In [1]: import numpy as np

In [2]: from numpy import linalg as LA

In [3]: np.set_printoptions(suppress=True, linewidth=120)

In [4]: Y = np.array([[2]])

In [5]: W2 = np.array([[2, -6, -5, 7], [-4, -8, -5, -7], [-5, 0, -5, 3], [-2, 6, -8, 7]])

In [6]: mat = np.block([[Y, np.zeros((1, 4))], [np.zeros((4, 1)), W2]])

In [7]: mat
Out[7]: 
array([[ 2.,  0.,  0.,  0.,  0.],
       [ 0.,  2., -6., -5.,  7.],
       [ 0., -4., -8., -5., -7.],
       [ 0., -5.,  0., -5.,  3.],
       [ 0., -2.,  6., -8.,  7.]])

In [8]: def softmax(z):
   ...:     e = np.exp(z - z.max(axis=-1, keepdims=True))
   ...:     return e / e.sum(axis=-1, keepdims=True)
   ...: 

In [9]: np.round(softmax(mat).sum(axis=1), 2)
Out[9]: array([1., 1., 1., 1., 1.])

In [10]: scores = mat @ mat.T / np.sqrt(5)

In [11]: np.round(softmax(scores + np.triu(np.full(scores.shape, -np.inf), 1)), 2) + 0
Out[11]: 
array([[1., 0., 0., 0., 0.],
       [0., 1., 0., 0., 0.],
       [0., 0., 1., 0., 0.],
       [0., 0., 0., 1., 0.],
       [0., 0., 0., 0., 1.]])

In [12]: np.round(softmax(scores)[2] @ mat, 2) + 0
Out[12]: array([ 0., -4., -8., -5., -7.])

In [13]: rng = np.random.default_rng(1941)

In [14]: lab = rng.permutation(5)

In [15]: Y = mat[:, lab] * rng.choice([-1, 1], 5)

In [16]: print(Y)
[[-0. -0.  0. -0. -2.]
 [-7.  6.  2.  5. -0.]
 [ 7.  8. -4.  5. -0.]
 [-3. -0. -5.  5. -0.]
 [-7. -6. -2.  8. -0.]]

In [17]: left, _, Vh = LA.svd(mat.T @ Y)

In [18]: lab
Out[18]: array([4, 2, 1, 3, 0])

In [19]: np.round(left @ Vh, 2) + 0
Out[19]: 
array([[ 0.,  0.,  0.,  0., -1.],
       [ 0.,  0.,  1.,  0.,  0.],
       [ 0., -1.,  0.,  0.,  0.],
       [ 0.,  0.,  0., -1.,  0.],
       [-1.,  0.,  0.,  0.,  0.]])

In [20]: print((Y + Y.T) / 2)
[[-0.  -3.5  3.5 -1.5 -4.5]
 [-3.5  6.   5.   2.5 -3. ]
 [ 3.5  5.  -4.   0.  -1. ]
 [-1.5  2.5  0.   5.   4. ]
 [-4.5 -3.  -1.   4.  -0. ]]

In [21]: np.allclose(Y @ Y.T, Y.T @ Y)
Out[21]: False

In [22]: Y @ Y
Out[22]: 
array([[ 14.,  12.,   4., -16.,   0.],
       [-43.,  52., -21.,  65.,  14.],
       [-99.,  16.,   7.,  45., -14.],
       [-50., -40.,  -5.,   0.,   6.],
       [  4., -52., -44.,   0.,  14.]])
